$ python -q
>>> import numpy as np
>>> np.set_printoptions(precision=1, suppress=True, linewidth=160)
>>> K = np.array([[3, 0, 0, 0, 0],
...     [0, 2, 0, 0, 0],
...     [0, 0, -7, 0, 0],
...     [0, 0, 0, -8, 0],
...     [0, 0, 0, 0, 5]])
>>> vals, V = np.linalg.eigh(K)
>>> print(vals)
[-8. -7.  2.  3.  5.]
>>> print(np.linalg.eigvalsh(K + 3 * np.eye(5)))
[-5. -4.  5.  6.  8.]
>>> print(V @ np.diag(vals) @ V.T)
[[ 3.  0.  0.  0.  0.]
 [ 0.  2.  0.  0.  0.]
 [ 0.  0. -7.  0.  0.]
 [ 0.  0.  0. -8.  0.]
 [ 0.  0.  0.  0.  5.]]
>>> print(V.T @ K @ V)
[[-8.  0.  0.  0.  0.]
 [ 0. -7.  0.  0.  0.]
 [ 0.  0.  2.  0.  0.]
 [ 0.  0.  0.  3.  0.]
 [ 0.  0.  0.  0.  5.]]
>>> X = np.loadtxt("mat.csv", delimiter=",")
>>> print(X)
[[2. 2. 0. 3.]
 [0. 3. 3. 1.]
 [2. 3. 0. 3.]
 [2. 3. 0. 3.]
 [1. 0. 0. 2.]
 [2. 3. 0. 2.]]
>>> # rows 2 and 3 are equal
>>> B = np.array([[2, 1], [5, 1], [5, 0], [0, 3]])
>>> print(np.einsum("ij->j", X))
[ 9. 14.  3. 14.]
>>> def softmax(z):
...     e = np.exp(z - z.max(axis=-1, keepdims=True))
...     return e / e.sum(axis=-1, keepdims=True)
... 
>>> print(np.round(softmax(X[2] + 3), 1) + 0)
[0.2 0.4 0.  0.4]
>>> scores = X @ X.T / np.sqrt(4)
>>> print(softmax(scores).round(6).argmax(axis=1))
[2 1 2 2 0 2]
>>> print(np.round(softmax(scores), 1) + 0)
[[0.1 0.  0.4 0.4 0.  0.1]
 [0.  0.9 0.  0.  0.  0. ]
 [0.1 0.  0.4 0.4 0.  0.1]
 [0.1 0.  0.4 0.4 0.  0.1]
 [0.3 0.  0.3 0.3 0.1 0.1]
 [0.1 0.  0.4 0.4 0.  0.1]]
>>> print(np.round(softmax(scores)[2] @ X, 1) + 0)
[2.  2.9 0.  2.9]
>>> q, V = np.linalg.qr(X[:, :2])[0], np.linalg.qr(X[:, 2:])[0]
>>> sigma = np.linalg.svd(q.T @ V, compute_uv=False)
>>> print(sigma)
[1.  0.9]
>>> print(round(np.linalg.norm(q @ q.T - V @ V.T, 2), 1))
0.5
